$ python -q
>>> import numpy as np
>>> from numpy import linalg as LA
>>> np.set_printoptions(precision=3, suppress=True, linewidth=100, legacy="1.25")
>>> F = np.loadtxt("sample17.csv", delimiter=",")
>>> print(F)
[[ -0.027   0.029  -0.02 ]
 [ -8.054  18.047 -14.007]
 [ -4.001   8.99   -6.964]]
>>> print((F - F.T) / 2)
[[  0.      4.042   1.991]
 [ -4.042   0.    -11.498]
 [ -1.991  11.498   0.   ]]
>>> print(LA.matrix_power(F, 4))
[[   -18.679     41.835    -32.514]
 [-10872.583  24351.326 -18925.635]
 [ -5422.755  12145.344  -9439.254]]
>>> print(np.sort(np.abs(LA.eigvals(F))))
[ 0.015  0.024 11.047]
>>> print(F @ F)
[[  -0.153    0.343   -0.266]
 [ -89.091  199.538 -155.079]
 [ -44.434   99.52   -77.346]]
>>> print((F + F.T) / 2)
[[-0.027 -4.013 -2.01 ]
 [-4.013 18.047 -2.508]
 [-2.01  -2.508 -6.964]]
>>> print(np.allclose(F @ F.T, F.T @ F))
False
>>> hat = np.triu(np.array([[2, -6, 4], [3, -6, -3], [-9, -9, -7]]), 1) + np.eye(3)
>>> B = hat @ F @ LA.inv(hat)
>>> print(np.poly(B))
[  1.    -11.056   0.098   0.004]
>>> print(hat @ F - F @ hat)
[[ 32.32  -72.484  56.381]
 [ 12.003 -75.294 107.249]
 [  0.    -24.006  42.974]]
>>> blk = np.stack([F, 3 * F, F[::-1]])
>>> print(np.einsum("bij,cij->bc", blk, blk))
[[ 732.085 2196.254  587.773]
 [2196.254 6588.761 1763.32 ]
 [ 587.773 1763.32   732.085]]
>>> print(LA.det(blk))
[-0.004 -0.106  0.004]
>>> print(LA.matrix_rank(blk.reshape(3, -1)))
2
>>> print((blk @ F.T).shape)
(3, 3, 3)
>>> print(LA.matrix_rank(blk))
[3 3 3]
>>> B = np.array([[-2, 1, 1, -2, 0, 0, -3],
...     [0, 3, -5, 5, 1, 1, -1],
...     [1, 3, -1, -3, 5, 0, 1],
...     [-1, -2, -4, -4, -5, 5, 1],
...     [3, 2, 0, -1, -2, -4, -4],
...     [-3, -5, 2, 5, 3, -4, 5],
...     [-5, 3, 1, 2, 2, 4, -1]])
>>> J = B - B.T
>>> print(J)
[[ 0  1  0 -1 -3  3  2]
 [-1  0 -8  7 -1  6 -4]
 [ 0  8  0  1  5 -2  0]
 [ 1 -7 -1  0 -4  0 -1]
 [ 3  1 -5  4  0 -7 -6]
 [-3 -6  2  0  7  0  1]
 [-2  4  0  1  6 -1  0]]
>>> # rows and columns are dependent
>>> x = np.array([0, 0, -3, 0, -1, -4, 3])
>>> print(np.round(LA.svd(J, compute_uv=False), 3) + 0)
[14.679 14.679 10.347 10.347  0.682  0.682  0.   ]
>>> print(np.round(LA.eigvals(J).real, 3) + 0)
[0. 0. 0. 0. 0. 0. 0.]
>>> Q = LA.solve(np.eye(7) - J, np.eye(7) + J)
>>> print(np.round(Q @ Q.T, 3) + 0)
[[1. 0. 0. 0. 0. 0. 0.]
 [0. 1. 0. 0. 0. 0. 0.]
 [0. 0. 1. 0. 0. 0. 0.]
 [0. 0. 0. 1. 0. 0. 0.]
 [0. 0. 0. 0. 1. 0. 0.]
 [0. 0. 0. 0. 0. 1. 0.]
 [0. 0. 0. 0. 0. 0. 1.]]
>>> print(round(LA.det(Q), 3))
1.0
>>> W0 = np.load("w.npy")
>>> print(W0)
[[1.    0.2   0.04  0.008]
 [0.2   1.    0.2   0.04 ]
 [0.04  0.2   1.    0.2  ]
 [0.008 0.04  0.2   1.   ]]
>>> vals, V = LA.eigh(W0)
>>> x = np.array([0, 0, 1, 1])
>>> print(x @ W0 @ x)
2.4
>>> print(V * np.maximum(vals, 0) @ V.T)
[[1.    0.2   0.04  0.008]
 [0.2   1.    0.2   0.04 ]
 [0.04  0.2   1.    0.2  ]
 [0.008 0.04  0.2   1.   ]]
>>> print(x @ W0 @ x / (x @ x), np.round(vals[0], 3), round(vals[-1], 3))
1.2 0.709 1.362
>>> print(W0.sum(axis=0))
[1.248 1.44  1.44  1.248]
>>> print(W0.shape)
(4, 4)
>>> print(W0.mean(axis=0))
[0.312 0.36  0.36  0.312]
>>> x = np.ones(4)
>>> for _ in range(5):
...     x = W0 @ x
...     x /= LA.norm(x)
...     print(round(x @ W0 @ x, 3))
... 
1.355
1.36
1.361
1.362
1.362
>>> print(x)
[0.407 0.578 0.578 0.407]
>>> print(round(float(LA.eigvalsh(W0)[-1]), 3))
1.362
>>> W1 = np.array([[-3, 1], [2, 3], [0, -1], [2, -1]])
>>> beta = np.array([0, -1])
>>> act = np.maximum(W0 @ W1 + beta, 0)
>>> print(act)
[[0.    0.552]
 [1.48  1.96 ]
 [0.68  0.   ]
 [2.056 0.   ]]
>>> print((act > 0).astype(int))
[[0 1]
 [1 1]
 [1 0]
 [1 0]]
>>> print(LA.matrix_rank(act))
2
>>> print((act > 0).mean(axis=0))
[0.75 0.5 ]
>>> cent = np.array([[2, 1, 1], [-3, 3, 3]])
>>> print(W1 @ cent)
[[-9  0  0]
 [-5 11 11]
 [ 3 -3 -3]
 [ 7 -1 -1]]
>>> r0 = np.array([2, -2])
>>> print(np.round(np.correlate(W0[0], W0[2], "full"), 3) + 0)
[0.2   1.04  0.408 0.122 0.024 0.003 0.   ]
>>> print(np.polyval(r0, W0[0]))
[ 0.    -1.6   -1.92  -1.984]
>>> feats = np.load("run18.npy")
>>> print(feats)
[[-0.68  -2.504 -0.485  0.524 -0.143  1.318]
 [-1.07  -1.017  0.557  1.897 -1.308  1.097]
 [-1.028 -0.371  1.013  1.666  1.891 -0.653]
 [-0.677 -1.179 -1.365  2.055  1.031 -0.043]
 [-0.833 -1.065 -2.121  1.633  0.058  0.07 ]
 [ 1.962  0.168  1.075 -1.862 -0.457  0.54 ]
 [ 0.85  -1.536 -0.326  0.539  0.176 -2.343]
 [ 1.038 -0.805 -2.635 -0.271 -0.461 -0.212]
 [ 2.588  0.773 -1.087  0.044 -0.55  -0.466]
 [ 1.039  1.083 -1.204  0.959 -0.865  1.905]
 [ 0.754 -0.974 -2.091 -1.394  0.797  0.73 ]
 [ 0.496 -1.773  1.852  0.353  0.787  1.2  ]
 [-2.847  0.507 -0.366  0.431  0.51   0.237]
 [-1.375 -1.458  0.668 -0.466  2.037  0.413]
 [-0.779 -0.193  0.821 -1.571  2.007  1.088]
 [-2.331  1.343  0.411  0.066  0.272 -1.231]
 [ 1.832  0.828 -1.54  -0.982  0.907  0.895]
 [-1.607 -2.309 -0.643 -0.37   0.196 -0.704]
 [-1.394 -2.293  0.655 -0.181 -0.756  0.875]
 [-2.312 -1.263 -0.844 -0.575  0.74  -0.687]
 [ 1.374  0.129  0.76  -0.317 -1.092  2.285]
 [-0.642  0.226  0.382 -0.655 -1.459 -2.415]
 [-0.88   1.022  0.306  2.484 -0.954 -0.085]
 [ 1.157 -1.643 -0.347  0.397  2.119 -0.439]
 [ 2.283 -0.382  1.731 -0.181 -0.181  0.762]
 [-0.535 -0.502  2.651 -0.327 -0.349  1.097]
 [ 1.746 -1.079 -0.469 -1.245 -0.203  1.725]
 [ 1.044  1.554 -0.556 -1.938 -0.776 -0.909]
 [ 1.058 -2.293 -0.548  0.426  1.247  0.767]
 [ 0.453  1.038  0.919  0.168 -2.478  0.838]
 [-1.982 -0.553  1.761 -1.258 -0.043  0.287]
 [-1.869  0.173 -0.681  1.669 -0.518 -1.4  ]
 [-0.383 -1.601  1.499  1.981  0.008  0.347]
 [-0.392  0.244  2.376  0.07   1.543  0.871]
 [ 0.341  0.565  0.164 -0.766 -2.676  0.888]]
>>> rng = np.random.default_rng(50869)
>>> B = feats + rng.integers(-2, 3, (35, 4)) @ rng.integers(-2, 3, (4, 6))
>>> print(B)
[[ 1.32   3.496 -4.485  2.524  7.857  1.318]
 [-0.07   1.983  6.557  4.897  3.692 -6.903]
 [-1.028 -5.371  0.013 -1.334 -4.109  5.347]
 [-5.677 -3.179 -6.365  8.055  2.031  1.957]
 [ 1.167 -0.065  0.879  2.633  3.058 -1.93 ]
 [ 4.962 -0.832  1.075 -4.862 -1.457  4.54 ]
 [-0.15   0.464 -5.326 -1.461 -0.824 -0.343]
 [ 4.038  3.195 -1.635  3.729  8.539 -2.212]
 [ 2.588  4.773 -5.087  4.044  6.45  -0.466]
 [ 3.039  1.083 -3.204 -3.041 -2.865  5.905]
 [ 0.754 -6.974 -0.091 -7.394 -9.203  4.73 ]
 [-1.504  0.227 -2.148 -1.647 -1.213  1.2  ]
 [-2.847 -5.493  1.634 -5.569 -9.49   4.237]
 [-2.375 -6.458  0.668 -3.466 -4.963  4.413]
 [-2.779  0.807 -0.179  3.429  6.007 -0.912]
 [-2.331  0.343  3.411 -0.934 -1.728 -3.231]
 [ 3.832  4.828  0.46  -0.982  4.907 -3.105]
 [-5.607 -6.309 -0.643 -0.37  -5.804 -0.704]
 [ 3.606  0.707  2.655 -3.181  2.244  0.875]
 [-7.312 -3.263 -5.844 -0.575 -4.26   1.313]
 [-0.626 -1.871  0.76   1.683 -2.092  2.285]
 [-1.642 -3.774 -2.618  3.345 -0.459  3.585]
 [ 2.12   1.022  5.306  4.484  3.046 -2.085]
 [ 4.157  0.357 -1.347 -3.603  2.119  1.561]
 [ 4.283 -2.382  5.731  1.819  1.819  0.762]
 [-3.535 -3.502 -1.349 -1.327 -5.349  5.097]
 [-1.254 -3.079 -7.469  0.755 -1.203  7.725]
 [ 1.044  3.554  1.444  2.062  4.224 -4.909]
 [ 2.058 -6.293  2.452 -5.574 -6.753  2.767]
 [-1.547  7.038  0.919  2.168  1.522 -7.162]
 [ 0.018 -0.553 -0.239  0.742  3.957  4.287]
 [-2.869 -3.827  4.319 -2.331 -8.518 -3.4  ]
 [-5.383 -4.601 -0.501  6.981 -0.992  0.347]
 [ 2.608  2.244  1.376 -3.93   1.543  2.871]
 [ 4.341 -1.435  2.164 -0.766 -0.676  4.888]]
>>> print(LA.matrix_rank(B - feats, tol=1e-8))
4
>>> cent = feats[[33, 7]].astype(float)
>>> for _ in range(7):
...     labels = LA.norm(feats[:, None] - cent, axis=-1).argmin(axis=1)
...     cent = np.array([feats[labels == j].mean(axis=0) for j in range(2)])
... 
>>> print(labels)
[1 0 0 1 1 0 1 1 1 1 1 0 0 0 0 0 1 1 0 1 0 1 0 1 0 0 1 1 1 0 0 1 0 0 0]
>>> print(cent)
[[-0.449 -0.285  1.047  0.121 -0.069  0.603]
 [ 0.264 -0.707 -0.974  0.048  0.135 -0.13 ]]
>>> print(cent[1] - cent[0])
[ 0.713 -0.422 -2.022 -0.074  0.204 -0.733]
>>> print(np.round(LA.norm(cent[0], 1), 3), round(float(LA.norm(cent[0], np.inf)), 3))
2.575 1.047
>>> print(LA.norm(cent, axis=1).argmax())
0
>>> print(np.round(LA.norm(cent) ** 2 / LA.norm(cent, 2) ** 2, 3))
1.236
>>> m1 = np.load("case9.npy")
>>> print(m1)
[[ 0 -2 -4 -4  0 -4  0]
 [ 0  0  3 -3 -1 -5  2]
 [ 0  0  0 -4 -4 -5 -4]
 [ 0  0  0  0 -2  4 -3]
 [ 0  0  0  0  0 -4  1]
 [ 0  0  0  0  0  0  4]
 [ 0  0  0  0  0  0  0]]
>>> # looks like rank 6
>>> print(LA.lstsq(m1[:-1].T, m1[-1])[2])
6
>>> print(round(float(np.trace(LA.pinv(m1) @ m1)), 3))
6.0
>>> print(np.abs(np.diag(LA.qr(m1)[1])) > 1e-9)
[False False False False False False False]
>>> print(np.round(m1 @ LA.pinv(m1) @ m1, 3) + 0)
[[ 0. -2. -4. -4.  0. -4.  0.]
 [ 0.  0.  3. -3. -1. -5.  2.]
 [ 0.  0.  0. -4. -4. -5. -4.]
 [ 0.  0.  0.  0. -2.  4. -3.]
 [ 0.  0.  0.  0.  0. -4.  1.]
 [ 0.  0.  0.  0.  0.  0.  4.]
 [ 0.  0.  0.  0.  0.  0.  0.]]
>>> print(np.unique(m1.round(6), axis=0).shape)
(7, 7)
>>> Uu, s, Vt = LA.svd(m1)
>>> print(s)
[11.598  7.747  5.413  2.92   1.595  0.339  0.   ]
>>> B = Uu[:, :6] @ np.diag(s[:6]) @ Vt[:6]
>>> print(B.round(3) + 0)
[[ 0. -2. -4. -4.  0. -4.  0.]
 [ 0.  0.  3. -3. -1. -5.  2.]
 [ 0.  0.  0. -4. -4. -5. -4.]
 [ 0.  0.  0.  0. -2.  4. -3.]
 [ 0.  0.  0.  0.  0. -4.  1.]
 [ 0.  0.  0.  0.  0.  0.  4.]
 [ 0.  0.  0.  0.  0.  0.  0.]]
>>> print(LA.matrix_rank(m1, rtol=0.05))
5
>>> print(np.round(LA.det(J), 3))
-0.0
>>> print((J - J.T) / 2)
[[ 0.  1.  0. -1. -3.  3.  2.]
 [-1.  0. -8.  7. -1.  6. -4.]
 [ 0.  8.  0.  1.  5. -2.  0.]
 [ 1. -7. -1.  0. -4.  0. -1.]
 [ 3.  1. -5.  4.  0. -7. -6.]
 [-3. -6.  2.  0.  7.  0.  1.]
 [-2.  4.  0.  1.  6. -1.  0.]]
>>> print(J @ J)
[[ -24   -6   14   -3   36   25   18]
 [  -6 -167   10  -15  -47   24    3]
 [  14   10  -94   76  -26   13  -65]
 [  -3  -15   76  -68   -7   -8   54]
 [  36  -47  -26   -7 -136   31   -9]
 [  25   24   13   -8   31  -99  -24]
 [  18    3  -65   54   -9  -24  -58]]
>>> print(np.round(LA.norm(m1, "nuc"), 3))
29.611
>>> print(round(float(LA.norm(m1[4] - m1[2])), 3))
7.616
>>> print(np.round(LA.norm(m1[4], 1), 3), round(float(LA.norm(m1[4], np.inf)), 3))
5.0 4.0
>>> print(round(float(LA.norm(m1) ** 2 / LA.norm(m1, 2) ** 2), 3))
1.747
>>> print(LA.norm(m1, axis=1).argmax())
2
>>> print(LA.norm(m1, axis=1))
[7.211 6.928 8.544 5.385 4.123 4.    0.   ]
>>> data = np.load("a.npy")
>>> print(data)
[[ 1 -1  1 -1  1 -1  1 -1]
 [ 1  1 -1 -1  1  1 -1 -1]
 [ 1 -1 -1  1  1 -1 -1  1]]
>>> cov = data.T @ data
>>> print(cov)
[[ 3 -1 -1 -1  3 -1 -1 -1]
 [-1  3 -1 -1 -1  3 -1 -1]
 [-1 -1  3 -1 -1 -1  3 -1]
 [-1 -1 -1  3 -1 -1 -1  3]
 [ 3 -1 -1 -1  3 -1 -1 -1]
 [-1  3 -1 -1 -1  3 -1 -1]
 [-1 -1  3 -1 -1 -1  3 -1]
 [-1 -1 -1  3 -1 -1 -1  3]]
>>> print(LA.svd(data, compute_uv=False) ** 2)
[8. 8. 8.]
>>> print(LA.matrix_rank(cov))
3
>>> print(np.round(LA.eigvalsh(cov)[::-1], 3) + 0)
[8. 8. 8. 0. 0. 0. 0. 0.]
>>> print(np.allclose(cov, cov.T))
True
>>> print((data @ data.T).shape)
(3, 3)
>>> print(np.diag(cov))
[3 3 3 3 3 3 3 3]
>>> E = np.loadtxt("test3.csv", delimiter=",")
>>> print(E)
[[  0.  -6.   0. -12.]
 [  0.   2.   0.   4.]
 [  0.  27.   0.  27.]
 [  0.  -9.   0.  -9.]]
>>> # looks like rank 2
>>> print(np.trace(E))
-7.0
>>> print((E - E.T) / 2)
[[  0.   -3.    0.   -6. ]
 [  3.    0.  -13.5   6.5]
 [  0.   13.5   0.   13.5]
 [  6.   -6.5 -13.5   0. ]]
